>>> import numpy as np
>>> np.set_printoptions(precision=3, suppress=True, linewidth=100, legacy="1.25")
>>> arr = np.loadtxt("case15.csv", delimiter=",")
>>> arr
array([[ 0.37 ,  0.107, -0.147, -0.166, -0.015,  0.295, -0.158,  0.245,  0.017],
       [ 0.107,  0.102, -0.175, -0.043,  0.059, -0.061, -0.189,  0.048,  0.047],
       [-0.147, -0.175,  0.308,  0.057, -0.114,  0.157,  0.332, -0.054, -0.085],
       [-0.166, -0.043,  0.057,  0.074,  0.011, -0.142,  0.061, -0.111, -0.005],
       [-0.015,  0.059, -0.114,  0.011,  0.058, -0.143, -0.123, -0.031,  0.037],
       [ 0.295, -0.061,  0.157, -0.142, -0.143,  0.535,  0.169,  0.243, -0.072],
       [-0.158, -0.189,  0.332,  0.061, -0.123,  0.169,  0.357, -0.058, -0.092],
       [ 0.245,  0.048, -0.054, -0.111, -0.031,  0.243, -0.058,  0.17 , -0.002],
       [ 0.017,  0.047, -0.085, -0.005,  0.037, -0.072, -0.092, -0.002,  0.025]])
>>> # applying it twice changes nothing
>>> round(float(np.trace(np.linalg.pinv(arr) @ arr)), 3)
2.0
>>> np.allclose(arr[:-1].T @ np.linalg.lstsq(arr[:-1].T, arr[-1])[0], arr[-1])
True
>>> np.unique(arr.round(6), axis=0).shape
(9, 9)
>>> Uu, s, Vt = np.linalg.svd(arr)
>>> evecs = Vt[:(s > 1e-8).sum()]
>>> rng = np.random.default_rng(40970)
>>> x = arr[1] + 4 * arr[0] + rng.integers(2) * np.eye(9)[8]
>>> x
array([ 1.588,  0.528, -0.761, -0.706, -0.001,  1.121, -0.82 ,  1.03 ,  1.117])
>>> evecs.T @ evecs
array([[ 0.37 ,  0.107, -0.147, -0.166, -0.015,  0.295, -0.158,  0.245,  0.017],
       [ 0.107,  0.102, -0.175, -0.043,  0.059, -0.061, -0.189,  0.048,  0.047],
       [-0.147, -0.175,  0.308,  0.057, -0.114,  0.157,  0.332, -0.054, -0.085],
       [-0.166, -0.043,  0.057,  0.074,  0.011, -0.142,  0.061, -0.111, -0.005],
       [-0.015,  0.059, -0.114,  0.011,  0.058, -0.143, -0.123, -0.031,  0.037],
       [ 0.295, -0.061,  0.157, -0.142, -0.143,  0.535,  0.169,  0.243, -0.072],
       [-0.158, -0.189,  0.332,  0.061, -0.123,  0.169,  0.357, -0.058, -0.092],
       [ 0.245,  0.048, -0.054, -0.111, -0.031,  0.243, -0.058,  0.17 , -0.002],
       [ 0.017,  0.047, -0.085, -0.005,  0.037, -0.072, -0.092, -0.002,  0.025]])
>>> np.linalg.matrix_rank(np.vstack([arr, x]))
3
>>> np.round(np.sort(np.abs(np.linalg.eigvals(arr))), 3) + 0
array([0., 0., 0., 0., 0., 0., 0., 1., 1.])
>>> (arr + arr.T) / 2
array([[ 0.37 ,  0.107, -0.147, -0.166, -0.015,  0.295, -0.158,  0.245,  0.017],
       [ 0.107,  0.102, -0.175, -0.043,  0.059, -0.061, -0.189,  0.048,  0.047],
       [-0.147, -0.175,  0.308,  0.057, -0.114,  0.157,  0.332, -0.054, -0.085],
       [-0.166, -0.043,  0.057,  0.074,  0.011, -0.142,  0.061, -0.111, -0.005],
       [-0.015,  0.059, -0.114,  0.011,  0.058, -0.143, -0.123, -0.031,  0.037],
       [ 0.295, -0.061,  0.157, -0.142, -0.143,  0.535,  0.169,  0.243, -0.072],
       [-0.158, -0.189,  0.332,  0.061, -0.123,  0.169,  0.357, -0.058, -0.092],
       [ 0.245,  0.048, -0.054, -0.111, -0.031,  0.243, -0.058,  0.17 , -0.002],
       [ 0.017,  0.047, -0.085, -0.005,  0.037, -0.072, -0.092, -0.002,  0.025]])
>>> arr @ arr
array([[ 0.37 ,  0.107, -0.147, -0.166, -0.015,  0.295, -0.158,  0.245,  0.017],
       [ 0.107,  0.102, -0.175, -0.043,  0.059, -0.061, -0.189,  0.048,  0.047],
       [-0.147, -0.175,  0.308,  0.057, -0.114,  0.157,  0.332, -0.054, -0.085],
       [-0.166, -0.043,  0.057,  0.074,  0.011, -0.142,  0.061, -0.111, -0.005],
       [-0.015,  0.059, -0.114,  0.011,  0.058, -0.143, -0.123, -0.031,  0.037],
       [ 0.295, -0.061,  0.157, -0.142, -0.143,  0.535,  0.169,  0.243, -0.072],
       [-0.158, -0.189,  0.332,  0.061, -0.123,  0.169,  0.357, -0.058, -0.092],
       [ 0.245,  0.048, -0.054, -0.111, -0.031,  0.243, -0.058,  0.17 , -0.002],
       [ 0.017,  0.047, -0.085, -0.005,  0.037, -0.072, -0.092, -0.002,  0.025]])
>>> np.round(np.linalg.det(arr), 3)
-0.0
>>> np.allclose(arr, arr.T)
True
